$ ipython --no-banner

In [1]: import numpy as np

In [2]: np.set_printoptions(precision=3, suppress=True, linewidth=140, floatmode="fixed")

In [3]: rd = lambda a: np.round(a, 3) + 0

In [4]: A = np.load("block5.npy")

In [5]: A
Out[5]: 
array([[ 1.520,  0.120,  0.640, -0.410, -1.360, -1.310],
       [ 0.350, -0.520,  0.010,  0.760,  1.910,  1.070],
       [-1.170,  0.080,  0.190, -0.190, -1.630, -0.760],
       [ 4.920, -4.040,  0.060, -0.990, -3.060,  0.890],
       [-2.260,  1.760,  0.830,  0.570, -0.110, -1.680],
       [ 4.420, -0.800, -1.340, -2.580, -2.260,  0.320],
       [ 0.400,  1.480,  3.350,  1.760, -0.410, -3.990]])

In [6]: # rows and columns are dependent

In [7]: rng = np.random.default_rng(86888)

In [8]: out = A + rng.integers(-2, 3, (7, 4)) @ rng.integers(-2, 3, (4, 6))

In [9]: rd(out)
Out[9]: 
array([[ 4.520,  9.120,  1.640, -6.410,  4.640, -0.310],
       [ 1.350,  3.480,  2.010, -1.240,  4.910,  8.070],
       [ 4.830,  3.080, -4.810, -6.190, -1.630, -5.760],
       [ 5.920, -3.040, -0.940, -0.990, -2.060,  2.890],
       [-6.260,  9.760,  6.830,  0.570,  7.890, -1.680],
       [ 3.420,  1.200,  0.660, -2.580, -0.260,  2.320],
       [ 2.400,  9.480,  5.350, -2.240,  5.590,  2.010]])

In [10]: print(rd(np.linalg.svd(out - A, compute_uv=False)))
[22.111 13.419  8.470  1.510  0.000  0.000]

In [11]: np.linalg.matrix_rank(out - A, tol=1e-8)
Out[11]: np.int64(4)

In [12]: np.abs(out - A).sum(axis=1)
Out[12]: array([26.000, 19.000, 25.000,  6.000, 26.000,  9.000, 28.000])

In [13]: rd(out - A)
Out[13]: 
array([[ 3.000,  9.000,  1.000, -6.000,  6.000,  1.000],
       [ 1.000,  4.000,  2.000, -2.000,  3.000,  7.000],
       [ 6.000,  3.000, -5.000, -6.000,  0.000, -5.000],
       [ 1.000,  1.000, -1.000,  0.000,  1.000,  2.000],
       [-4.000,  8.000,  6.000,  0.000,  8.000,  0.000],
       [-1.000,  2.000,  2.000,  0.000,  2.000,  2.000],
       [ 2.000,  8.000,  2.000, -4.000,  6.000,  6.000]])

In [14]: x0 = np.array([0, -9, 7, 7, 0, 2])

In [15]: h = np.maximum(out @ x0, 0)

In [16]: rd(out.T @ h)
Out[16]: array([116.210, -59.675, -18.452, -19.434, -40.438,  56.731])

In [17]: print(rd(np.tanh(out @ x0)))
[-1.000 -1.000 -1.000  1.000 -1.000 -1.000 -1.000]

In [18]: rd(np.maximum(out @ x0, 0) - np.maximum(-out @ x0, 0))
Out[18]: array([-116.090,   -9.790, -116.240,   19.630,  -39.400,  -19.600,  -59.530])

In [19]: print(rd(h))
[ 0.000  0.000  0.000 19.630  0.000  0.000  0.000]

In [20]: rk = np.linalg.matrix_rank(A)

In [21]: rk
Out[21]: np.int64(4)

In [22]: ns = np.linalg.svd(A)[2][rk:].T

In [23]: [int(np.linalg.matrix_rank(A[:i])) for i in range(1, len(A) + 1)]
Out[23]: [1, 2, 3, 4, 4, 4, 4]

In [24]: print(rd(A @ ns))
[[0.000 0.000]
 [0.000 0.000]
 [0.000 0.000]
 [0.000 0.000]
 [0.000 0.000]
 [0.000 0.000]
 [0.000 0.000]]

In [25]: ns.shape
Out[25]: (6, 2)

In [26]: print([int(np.linalg.matrix_rank(A[:, :j + 1])) for j in range(6)])
[1, 2, 3, 4, 4, 4]
